% ipython --no-banner

In [1]: import numpy as np

In [2]: np.set_printoptions(precision=2, suppress=True, linewidth=160)

In [3]: Z = np.sign(np.array([[1, -2, 0, 2], [-1, -1, 1, 2], [-2, -2, 2, -1], [-1, 1, -1, 0]]))

In [4]: out = (np.tril(Z, -1) + np.eye(4)) @ (np.triu(Z, 1) + np.eye(4))

In [5]: vals = np.array([1, 3, -1, 1])

In [6]: feats = np.rint(out * vals @ np.linalg.inv(out)) + 0

In [7]: feats
Out[7]: 
array([[ 11.,   0.,   6.,   4.],
       [-28.,  -1., -16., -10.],
       [  0.,   0.,   1.,   0.],
       [-20.,   0., -12.,  -7.]])

In [8]: vals, V = np.linalg.eig(feats)

In [9]: vals
Out[9]: array([-1.,  3.,  1.,  1.])

In [10]: feats @ V[:, 0] - vals[0] * V[:, 0]
Out[10]: array([0., 0., 0., 0.])

In [11]: np.sort(np.linalg.eigvals(feats.T))
Out[11]: array([-1.,  1.,  1.,  3.])

In [12]: np.sort(np.linalg.eigvals(feats @ feats))
Out[12]: array([1., 1., 1., 9.])

In [13]: M = np.load("w.npy")

In [14]: M
Out[14]: 
array([[-1., -3.,  8.],
       [ 0., -5.,  8.],
       [ 0.,  0.,  3.]])

In [15]: out = M / np.linalg.norm(M, axis=1, keepdims=True)

In [16]: C2 = out @ out.T

In [17]: np.linalg.norm(out, axis=1)
Out[17]: array([1., 1., 1.])

In [18]: (C2 - 2 * np.eye(3)).round(6).argmax(axis=1)
Out[18]: array([1, 0, 0])

In [19]: (np.abs(C2) > 0.9).astype(int)
Out[19]: 
array([[1, 1, 1],
       [1, 1, 0],
       [1, 0, 1]])

In [20]: C2
Out[20]: 
array([[1.  , 0.97, 0.93],
       [0.97, 1.  , 0.85],
       [0.93, 0.85, 1.  ]])

In [21]: np.argsort(-np.linalg.norm(feats, axis=0).round(6), kind="stable")[:3]
Out[21]: array([0, 2, 3])

In [22]: round(np.log10(np.linalg.cond(feats)))
Out[22]: 3

In [23]: np.round(np.linalg.norm(feats, 2) / np.linalg.norm(feats), 2)
Out[23]: np.float64(1.0)

In [24]: np.abs(np.linalg.svd(feats)[2][-1])
Out[24]: array([0.36, 0.08, 0.05, 0.93])

In [25]: m1 = np.loadtxt("run3.csv", delimiter=",")

In [26]: m1
Out[26]: 
array([[0.11, 0.11, 0.04, 0.19, 0.11, 0.04, 0.19],
       [0.11, 0.11, 0.04, 0.19, 0.11, 0.04, 0.19],
       [0.04, 0.04, 0.01, 0.06, 0.04, 0.01, 0.06],
       [0.19, 0.19, 0.06, 0.32, 0.19, 0.06, 0.32],
       [0.11, 0.11, 0.04, 0.19, 0.11, 0.04, 0.19],
       [0.04, 0.04, 0.01, 0.06, 0.04, 0.01, 0.06],
       [0.19, 0.19, 0.06, 0.32, 0.19, 0.06, 0.32]])

In [27]: vals, V = np.linalg.eigvalsh(m1)
ValueError: too many values to unpack (expected 2)


In [28]: vals, V = np.linalg.eigh(m1)

In [29]: np.round(vals.sum(), 2), np.trace(m1)
Out[29]: (np.float64(1.0), np.float64(1.0))

In [30]: V @ np.diag(vals) @ V.T
Out[30]: 
array([[0.11, 0.11, 0.04, 0.19, 0.11, 0.04, 0.19],
       [0.11, 0.11, 0.04, 0.19, 0.11, 0.04, 0.19],
       [0.04, 0.04, 0.01, 0.06, 0.04, 0.01, 0.06],
       [0.19, 0.19, 0.06, 0.32, 0.19, 0.06, 0.32],
       [0.11, 0.11, 0.04, 0.19, 0.11, 0.04, 0.19],
       [0.04, 0.04, 0.01, 0.06, 0.04, 0.01, 0.06],
       [0.19, 0.19, 0.06, 0.32, 0.19, 0.06, 0.32]])

In [31]: np.round(np.linalg.svd(m1, compute_uv=False), 2) + 0
Out[31]: array([1., 0., 0., 0., 0., 0., 0.])

In [32]: np.round(V.T @ V, 2) + 0
Out[32]: 
array([[1., 0., 0., 0., 0., 0., 0.],
       [0., 1., 0., 0., 0., 0., 0.],
       [0., 0., 1., 0., 0., 0., 0.],
       [0., 0., 0., 1., 0., 0., 0.],
       [0., 0., 0., 0., 1., 0., 0.],
       [0., 0., 0., 0., 0., 1., 0.],
       [0., 0., 0., 0., 0., 0., 1.]])

In [33]: np.round(V.T @ m1 @ V, 2) + 0
Out[33]: 
array([[0., 0., 0., 0., 0., 0., 0.],
       [0., 0., 0., 0., 0., 0., 0.],
       [0., 0., 0., 0., 0., 0., 0.],
       [0., 0., 0., 0., 0., 0., 0.],
       [0., 0., 0., 0., 0., 0., 0.],
       [0., 0., 0., 0., 0., 0., 0.],
       [0., 0., 0., 0., 0., 0., 1.]])

In [34]: np.linalg.determinant(m1)
AttributeError: module 'numpy.linalg' has no attribute 'determinant'


In [35]: m1 @ m1
Out[35]: 
array([[0.11, 0.11, 0.04, 0.19, 0.11, 0.04, 0.19],
       [0.11, 0.11, 0.04, 0.19, 0.11, 0.04, 0.19],
       [0.04, 0.04, 0.01, 0.06, 0.04, 0.01, 0.06],
       [0.19, 0.19, 0.06, 0.32, 0.19, 0.06, 0.32],
       [0.11, 0.11, 0.04, 0.19, 0.11, 0.04, 0.19],
       [0.04, 0.04, 0.01, 0.06, 0.04, 0.01, 0.06],
       [0.19, 0.19, 0.06, 0.32, 0.19, 0.06, 0.32]])

In [36]: np.allclose(m1 @ m1.T, m1.T @ m1)
Out[36]: True

In [37]: np.allclose(m1, m1.T)
Out[37]: True

In [38]: np.round(np.abs(np.linalg.eigvals(m1)).max(), 2)
Out[38]: np.float64(1.0)

In [39]: np.trace(m1)
Out[39]: np.float64(1.0)

In [40]: m1.inv()
AttributeError: 'numpy.ndarray' object has no attribute 'inv'


In [41]: np.linalg.matrix_power(m1, 4)
Out[41]: 
array([[0.11, 0.11, 0.04, 0.19, 0.11, 0.04, 0.19],
       [0.11, 0.11, 0.04, 0.19, 0.11, 0.04, 0.19],
       [0.04, 0.04, 0.01, 0.06, 0.04, 0.01, 0.06],
       [0.19, 0.19, 0.06, 0.32, 0.19, 0.06, 0.32],
       [0.11, 0.11, 0.04, 0.19, 0.11, 0.04, 0.19],
       [0.04, 0.04, 0.01, 0.06, 0.04, 0.01, 0.06],
       [0.19, 0.19, 0.06, 0.32, 0.19, 0.06, 0.32]])

In [42]: rng = np.random.default_rng(49)

In [43]: out = M + rng.integers(-2, 3, (3, 1)) @ rng.integers(-2, 3, (1, 3))

In [44]: out
Out[44]: 
array([[-1.,  1., 10.],
       [ 0., -3.,  9.],
       [ 0., -4.,  1.]])

In [45]: np.round(np.linalg.svd(out - M, compute_uv=False), 2) + 0
Out[45]: array([6.71, 0.  , 0.  ])

In [46]: np.linalg.matrix_rank(out - M, tol=1e-8)
Out[46]: np.int64(1)

In [47]: A = np.array([[6.0, -7.0, 1.0], [-7.0, 6.0, 3.0], [0.0, 0.0, 2.0]])

In [48]: Q = A.astype(float).copy()

In [49]: for j in range(3):
    ...:     Q[:, j] -= Q[:, :j] @ (Q[:, :j].T @ Q[:, j])
    ...:     Q[:, j] /= np.linalg.norm(Q[:, j])
    ...: 

In [50]: np.round(Q.T @ A, 2) + 0
Out[50]: 
array([[ 9.22, -9.11, -1.63],
       [ 0.  ,  1.41, -2.71],
       [ 0.  ,  0.  ,  2.  ]])
